$ python -q
>>> import numpy as np
>>> np.set_printoptions(precision=3, suppress=True, linewidth=140)
>>> rd = lambda a: np.round(a, 3) + 0
>>> K = np.load("m.npy")
>>> print(rd(K))
[[-0.524 -0.312  0.411  0.403 -0.531]
 [-0.225 -0.483  0.333  0.035  0.725]
 [-0.749 -0.003 -0.567 -0.329  0.068]
 [ 0.037 -0.063  0.091  0.006  0.293]
 [ 0.15  -0.283 -0.604  0.723  0.1  ]
 [-0.3    0.765  0.159  0.454  0.302]]
>>> rd(np.abs(K).max())
np.float64(0.765)
>>> np.unravel_index(np.abs(K).argmax(), K.shape)
(np.int64(5), np.int64(1))
>>> rd(np.linalg.svd(K, compute_uv=False))
array([1., 1., 1., 1., 1.])
>>> np.linalg.matrix_rank(K)
np.int64(5)
>>> rd(K.sum(axis=1))
array([-0.554,  0.386, -1.58 ,  0.365,  0.085,  1.381])
>>> rd(K.sum(axis=0))
array([-1.61 , -0.378, -0.177,  1.29 ,  0.958])
>>> rd(np.linalg.norm(K, "nuc"))
np.float64(5.0)
>>> rd(np.linalg.norm(K) ** 2 / np.linalg.norm(K, 2) ** 2)
np.float64(5.0)
>>> rd(K[4] @ K[2])
np.float64(0.0)
>>> rd(np.linalg.norm(K[4], 1)), rd(np.linalg.norm(K[4], np.inf))
(np.float64(1.86), np.float64(0.723))
>>> rd(np.linalg.norm(K, axis=1))
array([0.992, 0.96 , 0.998, 0.316, 1.   , 0.999])
>>> other = np.c_[K[:, :2] @ np.array([[0, 2], [-1, -2]]), np.array([0, 2, 0, -3, 3, 3])]
>>> rd(other)
array([[ 0.312, -0.424,  0.   ],
       [ 0.483,  0.516,  2.   ],
       [ 0.003, -1.493,  0.   ],
       [ 0.063,  0.2  , -3.   ],
       [ 0.283,  0.866,  3.   ],
       [-0.765, -2.129,  3.   ]])
>>> print(np.linalg.matrix_rank(other))
3
>>> rd(np.linalg.norm(other - K @ np.linalg.lstsq(K, other)[0], axis=0))
array([0.   , 0.   , 3.558])
>>> rd(np.linalg.norm(np.linalg.qr(K)[0].T @ other, axis=0) ** 2 / ((other ** 2).sum(axis=0) + 1e-12))
array([1.   , 1.   , 0.592])
>>> proj = K @ np.linalg.solve(K.T @ K, K.T)
>>> np.allclose(proj @ proj, proj)
True
>>> rd(np.linalg.pinv(K))
array([[-0.524, -0.225, -0.749,  0.037,  0.15 , -0.3  ],
       [-0.312, -0.483, -0.003, -0.063, -0.283,  0.765],
       [ 0.411,  0.333, -0.567,  0.091, -0.604,  0.159],
       [ 0.403,  0.035, -0.329,  0.006,  0.723,  0.454],
       [-0.531,  0.725,  0.068,  0.293,  0.1  ,  0.302]])
>>> arr = np.array([[0, 0, 0, 0, 0, 1],
...     [0, 0, 1, 0, 0, 0],
...     [0, 1, 0, 0, 0, 0],
...     [0, 0, 0, 0, 1, 0],
...     [1, 0, 0, 0, 0, 0],
...     [0, 0, 0, 1, 0, 0]])
>>> (np.linalg.matrix_power((arr != 0) + (arr.T != 0) + np.eye(6), 6) > 0).astype(int)
array([[1, 0, 0, 1, 1, 1],
       [0, 1, 1, 0, 0, 0],
       [0, 1, 1, 0, 0, 0],
       [1, 0, 0, 1, 1, 1],
       [1, 0, 0, 1, 1, 1],
       [1, 0, 0, 1, 1, 1]])
>>> rd(np.linalg.det(arr))
np.float64(1.0)
>>> vec = np.array([0, 1, 3, 2, 3, 3])
>>> 6 - np.linalg.matrix_rank(arr - np.eye(6), tol=1e-8)
np.int64(2)
>>> [p for p in range(1, 25) if np.allclose(np.linalg.matrix_power(arr, p), np.eye(6))]
[4, 8, 12, 16, 20, 24]
>>> rd(np.linalg.inv(arr))
array([[0., 0., 0., 0., 1., 0.],
       [0., 0., 1., 0., 0., 0.],
       [0., 1., 0., 0., 0., 0.],
       [0., 0., 0., 0., 0., 1.],
       [0., 0., 0., 1., 0., 0.],
       [1., 0., 0., 0., 0., 0.]])
>>> rd(np.linalg.det(arr))
np.float64(1.0)
>>> rd(np.linalg.norm(vec)), rd(np.linalg.norm(arr @ vec))
(np.float64(5.657), np.float64(5.657))
>>> Q, Rm = np.linalg.qr(arr)
>>> Q @ Rm
array([[0., 0., 0., 0., 0., 1.],
       [0., 0., 1., 0., 0., 0.],
       [0., 1., 0., 0., 0., 0.],
       [0., 0., 0., 0., 1., 0.],
       [1., 0., 0., 0., 0., 0.],
       [0., 0., 0., 1., 0., 0.]])
>>> Q
array([[ 0.,  0.,  0.,  0.,  0., -1.],
       [-0.,  0., -1.,  0.,  0.,  0.],
       [-0., -1.,  0.,  0.,  0.,  0.],
       [-0., -0., -0.,  0., -1.,  0.],
       [-1., -0., -0., -0.,  0.,  0.],
       [-0., -0., -0., -1.,  0.,  0.]])
>>> abs(Rm[0, 0]), rd(np.linalg.norm(arr[:, 0]))
(np.float64(1.0), np.float64(1.0))
>>> np.abs(np.diag(Rm))
array([1., 1., 1., 1., 1., 1.])
>>> print(arr.T @ arr)
[[1 0 0 0 0 0]
 [0 1 0 0 0 0]
 [0 0 1 0 0 0]
 [0 0 0 1 0 0]
 [0 0 0 0 1 0]
 [0 0 0 0 0 1]]
>>> rd(np.linalg.norm(arr, axis=0))
array([1., 1., 1., 1., 1., 1.])
>>> rd(np.linalg.svd(arr, compute_uv=False))
array([1., 1., 1., 1., 1., 1.])
>>> print(arr @ arr.T)
[[1 0 0 0 0 0]
 [0 1 0 0 0 0]
 [0 0 1 0 0 0]
 [0 0 0 1 0 0]
 [0 0 0 0 1 0]
 [0 0 0 0 0 1]]
>>> arr[:, 2] @ arr[:, 3]
np.int64(0)
>>> print(rd(np.linalg.pinv(arr)))
[[0. 0. 0. 0. 1. 0.]
 [0. 0. 1. 0. 0. 0.]
 [0. 1. 0. 0. 0. 0.]
 [0. 0. 0. 0. 0. 1.]
 [0. 0. 0. 1. 0. 0.]
 [1. 0. 0. 0. 0. 0.]]
>>> rng = np.random.default_rng(32)
>>> z = rng.permutation(6)
>>> z
array([5, 2, 0, 1, 3, 4])
>>> other = arr[z][:, z]
>>> np.trace(other)
np.int64(0)
>>> rd(np.sort(np.abs(np.linalg.eigvals(other))))
array([1., 1., 1., 1., 1., 1.])
>>> F = np.array([[1, -2, 0, -3, -1, 2, 1],
...     [-2, 4, 0, 6, 2, -4, -2],
...     [0, 0, 0, 0, 0, 0, 0],
...     [-3, 6, 0, 9, 3, -6, -3],
...     [-1, 2, 0, 3, 1, -2, -1],
...     [2, -4, 0, -6, -2, 4, 2],
...     [1, -2, 0, -3, -1, 2, 1]])
>>> left, sig, Vt = np.linalg.svd(F)
>>> rd(sig)
array([20.,  0.,  0.,  0.,  0.,  0.,  0.])
>>> np.argmax(sig[:-1] / (sig[1:] + 1e-6)) + 1
np.int64(1)
>>> other = left[:, :1] @ np.diag(sig[:1]) @ Vt[:1]
>>> rd(np.linalg.norm(F - other, 2)), rd(sig[1])
(np.float64(0.0), np.float64(0.0))
>>> np.linalg.matrix_rank(other)
np.int64(1)
>>> rd(other)
array([[ 1., -2.,  0., -3., -1.,  2.,  1.],
       [-2.,  4.,  0.,  6.,  2., -4., -2.],
       [ 0.,  0.,  0.,  0.,  0.,  0.,  0.],
       [-3.,  6.,  0.,  9.,  3., -6., -3.],
       [-1.,  2.,  0.,  3.,  1., -2., -1.],
       [ 2., -4.,  0., -6., -2.,  4.,  2.],
       [ 1., -2.,  0., -3., -1.,  2.,  1.]])
>>> np.linalg.matrix_rank(F, rtol=0.05)
np.int64(1)
>>> print(rd(np.abs(F - other).max()))
0.0
